$ python -q
>>> import numpy as np
>>> np.set_printoptions(suppress=True, linewidth=120)
>>> data = np.load("sample13.npy")
>>> print(data)
[[0 1 0 2 0 2 2 0 0 2]
 [0 2 1 0 2 1 0 0 2 0]
 [0 0 2 1 2 2 0 1 1 0]
 [0 0 0 0 1 1 2 1 0 2]
 [0 0 0 0 2 0 2 1 0 1]
 [0 0 0 0 0 2 1 2 0 2]
 [0 0 0 0 0 0 0 2 1 1]
 [0 0 0 0 0 0 0 2 1 2]
 [0 0 0 0 0 0 0 0 0 2]
 [0 0 0 0 0 0 0 0 0 0]]
>>> U, s, Vt = np.linalg.svd(data)
>>> print(np.argmax(s[:-1] / (s[1:] + 1e-6)) + 1)
8
>>> B = U[:, :8] @ np.diag(s[:8]) @ Vt[:8]
>>> print(np.linalg.matrix_rank(data, rtol=0.05))
7
>>> print(round(float(np.abs(data - B).max()), 3))
0.0
>>> rank = np.linalg.matrix_rank(data)
>>> print(rank)
8
>>> null = np.linalg.svd(data)[2][rank:].T
>>> print(np.linalg.matrix_rank(data.T @ data), np.linalg.matrix_rank(data @ data.T))
8 8
>>> print(null.shape)
(10, 2)
>>> print([int(np.linalg.matrix_rank(data[:, :j + 1])) for j in range(10)])
[0, 1, 2, 3, 4, 5, 6, 7, 7, 8]
>>> arr = np.loadtxt("block18.csv", delimiter=",")
>>> print(arr)
[[ 1. -2. -3.  0.]
 [ 4. -2. -3. -2.]
 [ 3. -4. -1. -3.]
 [ 3.  0.  0. -2.]
 [ 3.  1. -4. -3.]
 [ 3.  0.  0. -2.]
 [ 2.  3. -1. -3.]
 [-1. -2.  2. -1.]
 [ 2. -2.  2. -3.]
 [ 0.  0.  0.  0.]
 [ 0.  0.  0.  0.]
 [ 0.  0.  0.  0.]
 [ 0.  0.  0.  0.]
 [ 2.  3. -1. -3.]
 [ 0.  0.  0.  0.]
 [ 0.  0.  0.  0.]
 [ 3. -4. -1. -3.]
 [-1. -2.  2. -1.]
 [ 3.  0.  0. -2.]
 [ 3.  0.  0. -2.]
 [ 2.  3. -1. -3.]
 [ 1. -2. -3.  0.]
 [ 2.  3. -1. -3.]
 [ 0.  0.  0.  0.]]
>>> dist = np.linalg.norm(arr[:, None] - arr[None], axis=-1)
>>> print(np.round(np.linalg.norm(arr - arr.mean(axis=0), axis=1), 3))
[3.38  3.959 4.311 1.734 4.273 1.734 3.686 3.959 3.453 2.181 2.181 2.181 2.181 3.686 2.181 2.181 4.311 3.959 1.734
 1.734 3.686 3.38  3.686 2.181]
>>> print(np.flatnonzero(dist[4] < dist.mean() / 2))
[4]
>>> print(np.round(np.linalg.norm(arr, axis=1), 3))
[3.742 5.745 5.916 3.606 5.916 3.606 4.796 3.162 4.583 0.    0.    0.    0.    4.796 0.    0.    5.916 3.162 3.606
 3.606 4.796 3.742 4.796 0.   ]
>>> print(dist[:5, :5].round(3))
[[0.    3.606 4.583 4.583 4.796]
 [3.606 0.    3.162 3.742 3.464]
 [4.583 3.162 0.    4.243 5.831]
 [4.583 3.742 4.243 0.    4.243]
 [4.796 3.464 5.831 4.243 0.   ]]
>>> print(dist.mean(axis=1).argmax())
4
>>> print(dist[4].round(6).argsort(kind="stable")[:4])
[ 4  1  6 13]
>>> print([round(float(x), 3) for x in np.linalg.svd(data, compute_uv=False)[:3]])
[7.258, 4.392, 3.402]
>>> print(round(np.linalg.norm(data, 2) / np.linalg.norm(data), 3))
0.729
>>> B = np.c_[arr[:, :1] @ np.array([[1]]), np.array([3, 3, 0, 1, 3, 2, 1, 1, 1, 1, 2, 1, 0, 0, 2, 2, 0, 0, 0, 2, 1, 1, 3, 0])]
>>> print(B)
[[ 1.  3.]
 [ 4.  3.]
 [ 3.  0.]
 [ 3.  1.]
 [ 3.  3.]
 [ 3.  2.]
 [ 2.  1.]
 [-1.  1.]
 [ 2.  1.]
 [ 0.  1.]
 [ 0.  2.]
 [ 0.  1.]
 [ 0.  0.]
 [ 2.  0.]
 [ 0.  2.]
 [ 0.  2.]
 [ 3.  0.]
 [-1.  0.]
 [ 3.  0.]
 [ 3.  2.]
 [ 2.  1.]
 [ 1.  1.]
 [ 2.  3.]
 [ 0.  0.]]
>>> print(np.round(np.linalg.norm(B - arr @ np.linalg.lstsq(arr, B)[0], axis=0), 3) + 0)
[0.    5.851]
>>> print(np.linalg.matrix_rank(np.c_[arr, B]))
5
>>> print(np.round(np.linalg.norm(np.linalg.qr(arr)[0].T @ B, axis=0) ** 2 / ((B ** 2).sum(axis=0) + 1e-12), 3))
[1.    0.465]
>>> print(np.linalg.matrix_rank(B))
2
>>> print(np.round(np.linalg.lstsq(arr, B[:, 0])[0], 3) + 0)
[1. 0. 0. 0.]
>>> print(arr.reshape(2, -1))
[[ 1. -2. -3.  0.  4. -2. -3. -2.  3. -4. -1. -3.  3.  0.  0. -2.  3.  1. -4. -3.  3.  0.  0. -2.  2.  3. -1. -3. -1.
  -2.  2. -1.  2. -2.  2. -3.  0.  0.  0.  0.  0.  0.  0.  0.  0.  0.  0.  0.]
 [ 0.  0.  0.  0.  2.  3. -1. -3.  0.  0.  0.  0.  0.  0.  0.  0.  3. -4. -1. -3. -1. -2.  2. -1.  3.  0.  0. -2.  3.
   0.  0. -2.  2.  3. -1. -3.  1. -2. -3.  0.  2.  3. -1. -3.  0.  0.  0.  0.]]
>>> print(arr.reshape(-1, 2))
[[ 1. -2.]
 [-3.  0.]
 [ 4. -2.]
 [-3. -2.]
 [ 3. -4.]
 [-1. -3.]
 [ 3.  0.]
 [ 0. -2.]
 [ 3.  1.]
 [-4. -3.]
 [ 3.  0.]
 [ 0. -2.]
 [ 2.  3.]
 [-1. -3.]
 [-1. -2.]
 [ 2. -1.]
 [ 2. -2.]
 [ 2. -3.]
 [ 0.  0.]
 [ 0.  0.]
 [ 0.  0.]
 [ 0.  0.]
 [ 0.  0.]
 [ 0.  0.]
 [ 0.  0.]
 [ 0.  0.]
 [ 2.  3.]
 [-1. -3.]
 [ 0.  0.]
 [ 0.  0.]
 [ 0.  0.]
 [ 0.  0.]
 [ 3. -4.]
 [-1. -3.]
 [-1. -2.]
 [ 2. -1.]
 [ 3.  0.]
 [ 0. -2.]
 [ 3.  0.]
 [ 0. -2.]
 [ 2.  3.]
 [-1. -3.]
 [ 1. -2.]
 [-3.  0.]
 [ 2.  3.]
 [-1. -3.]
 [ 0.  0.]
 [ 0.  0.]]
>>> t3 = arr.reshape(24, 2, -1)
>>> print(np.swapaxes(t3, 1, 2)[4])
[[ 3. -4.]
 [ 1. -3.]]
>>> print(np.einsum("ihd,jhd->hij", t3, t3).shape)
(2, 24, 24)
>>> print(t3[:, 0])
[[ 1. -2.]
 [ 4. -2.]
 [ 3. -4.]
 [ 3.  0.]
 [ 3.  1.]
 [ 3.  0.]
 [ 2.  3.]
 [-1. -2.]
 [ 2. -2.]
 [ 0.  0.]
 [ 0.  0.]
 [ 0.  0.]
 [ 0.  0.]
 [ 2.  3.]
 [ 0.  0.]
 [ 0.  0.]
 [ 3. -4.]
 [-1. -2.]
 [ 3.  0.]
 [ 3.  0.]
 [ 2.  3.]
 [ 1. -2.]
 [ 2.  3.]
 [ 0.  0.]]
>>> print(np.einsum("ihd,ihd->ih", t3, t3))
[[ 5.  9.]
 [20. 13.]
 [25. 10.]
 [ 9.  4.]
 [10. 25.]
 [ 9.  4.]
 [13. 10.]
 [ 5.  5.]
 [ 8. 13.]
 [ 0.  0.]
 [ 0.  0.]
 [ 0.  0.]
 [ 0.  0.]
 [13. 10.]
 [ 0.  0.]
 [ 0.  0.]
 [25. 10.]
 [ 5.  5.]
 [ 9.  4.]
 [ 9.  4.]
 [13. 10.]
 [ 5.  9.]
 [13. 10.]
 [ 0.  0.]]
>>> proj = arr @ np.linalg.solve(arr.T @ arr, arr.T)
>>> print(np.round(proj @ arr[:, 0], 3))
[ 1.  4.  3.  3.  3.  3.  2. -1.  2.  0.  0.  0.  0.  2.  0.  0.  3. -1.  3.  3.  2.  1.  2.  0.]
>>> print(np.round(np.diag(proj), 3))
[0.223 0.274 0.278 0.18  0.343 0.18  0.209 0.269 0.285 0.    0.    0.    0.    0.209 0.    0.    0.278 0.269 0.18
 0.18  0.209 0.223 0.209 0.   ]
>>> print(round(float(np.trace(proj)), 3))
4.0
>>> print(np.round(np.linalg.eigvalsh(proj), 3) + 0)
[0. 0. 0. 0. 0. 0. 0. 0. 0. 0. 0. 0. 0. 0. 0. 0. 0. 0. 0. 0. 1. 1. 1. 1.]
>>> u = np.array([0, 5, -2, -1, 5, -4, 4, -5])
>>> E = 5 * np.eye(8) + np.outer(u, u)
>>> print(E)
[[  5.   0.   0.   0.   0.   0.   0.   0.]
 [  0.  30. -10.  -5.  25. -20.  20. -25.]
 [  0. -10.   9.   2. -10.   8.  -8.  10.]
 [  0.  -5.   2.   6.  -5.   4.  -4.   5.]
 [  0.  25. -10.  -5.  30. -20.  20. -25.]
 [  0. -20.   8.   4. -20.  21. -16.  20.]
 [  0.  20.  -8.  -4.  20. -16.  21. -20.]
 [  0. -25.  10.   5. -25.  20. -20.  30.]]
>>> w, V = np.linalg.eigh(E)
>>> x = np.array([3, 0, 0, 1, 2, 2, 0, 3])
>>> print(np.round(V * np.abs(w) @ V.T, 3))
[[  5.   0.   0.   0.   0.   0.   0.   0.]
 [  0.  30. -10.  -5.  25. -20.  20. -25.]
 [  0. -10.   9.   2. -10.   8.  -8.  10.]
 [  0.  -5.   2.   6.  -5.   4.  -4.   5.]
 [  0.  25. -10.  -5.  30. -20.  20. -25.]
 [  0. -20.   8.   4. -20.  21. -16.  20.]
 [  0.  20.  -8.  -4.  20. -16.  21. -20.]
 [  0. -25.  10.   5. -25.  20. -20.  30.]]
>>> print(np.round(V * np.maximum(w, 0) @ V.T, 3))
[[  5.   0.   0.   0.   0.   0.   0.   0.]
 [  0.  30. -10.  -5.  25. -20.  20. -25.]
 [  0. -10.   9.   2. -10.   8.  -8.  10.]
 [  0.  -5.   2.   6.  -5.   4.  -4.   5.]
 [  0.  25. -10.  -5.  30. -20.  20. -25.]
 [  0. -20.   8.   4. -20.  21. -16.  20.]
 [  0.  20.  -8.  -4.  20. -16.  21. -20.]
 [  0. -25.  10.   5. -25.  20. -20.  30.]]
>>> print(np.round(np.linalg.eigvalsh(E[1:, 1:]), 3))
[  5.   5.   5.   5.   5.   5. 117.]
>>> K = np.load("x.npy")
>>> print(K)
[[-1.1  0.3  0.9 -0.6 -1.4]
 [ 0.2 -0.2  1.1 -0.4 -0.3]
 [ 0.  -0.5 -0.1  0.7  0.9]
 [ 1.3  0.   1.1  1.   0.2]
 [ 0.6  1.2  1.3  0.3  0.6]
 [-0.1  0.1  0.7  1.   1.8]
 [-1.  -0.4 -1.4  1.5  0.8]
 [ 1.  -1.4 -1.8  0.7 -1.2]]
>>> t3 = np.stack([K, 5 * K, K[::-1]])
>>> print(np.round(np.linalg.norm(t3, axis=(1, 2)), 3))
[ 5.857 29.283  5.857]
>>> M = np.loadtxt("mat.csv", delimiter=",")
>>> print(M)
[[  7.  -3.   1.   4.  -2.]
 [  0.   0.   0.   0.   0.]
 [ 21.  -9.   3.  12.  -6.]
 [ 21.  -9.   3.  12.  -6.]
 [  0.   0.   0.   0.   0.]
 [-14.   6.  -2.  -8.   4.]
 [-21.   9.  -3. -12.   6.]
 [ 14.  -6.   2.   8.  -4.]
 [-21.   9.  -3. -12.   6.]
 [  0.   0.   0.   0.   0.]]
>>> print(np.linalg.lstsq(M[:-1].T, M[-1])[2])
1
>>> print(np.round(np.trace(np.linalg.pinv(M) @ M), 3))
1.0
>>> print(np.abs(np.diag(np.linalg.qr(M)[1])) > 1e-9)
[ True False False False False]
>>> print(np.unique(M.round(6), axis=0).shape)
(6, 5)
>>> B = M[0, 0] * M[1:] - np.outer(M[1:, 0], M[0])
>>> print(B)
[[0. 0. 0. 0. 0.]
 [0. 0. 0. 0. 0.]
 [0. 0. 0. 0. 0.]
 [0. 0. 0. 0. 0.]
 [0. 0. 0. 0. 0.]
 [0. 0. 0. 0. 0.]
 [0. 0. 0. 0. 0.]
 [0. 0. 0. 0. 0.]
 [0. 0. 0. 0. 0.]]
>>> print(np.flatnonzero(~B.round(6).any(axis=1)))
[0 1 2 3 4 5 6 7 8]
>>> print(M[:, 0] / M[0, 0])
[ 1.  0.  3.  3.  0. -2. -3.  2. -3.  0.]
>>> B = np.array([[0, 1, 1], [2, 0, 1], [1, 1, 0]])
>>> m1 = np.triu(B)
>>> print(m1)
[[0 1 1]
 [0 0 1]
 [0 0 0]]
>>> print(np.allclose(m1[:-1].T @ np.linalg.lstsq(m1[:-1].T, m1[-1])[0], m1[-1]))
True
>>> print(np.abs(np.diag(np.linalg.qr(m1)[1])) > 1e-9)
[False False False]
>>> print(np.round(m1 @ np.linalg.pinv(m1) @ m1, 3) + 0)
[[0. 1. 1.]
 [0. 0. 1.]
 [0. 0. 0.]]
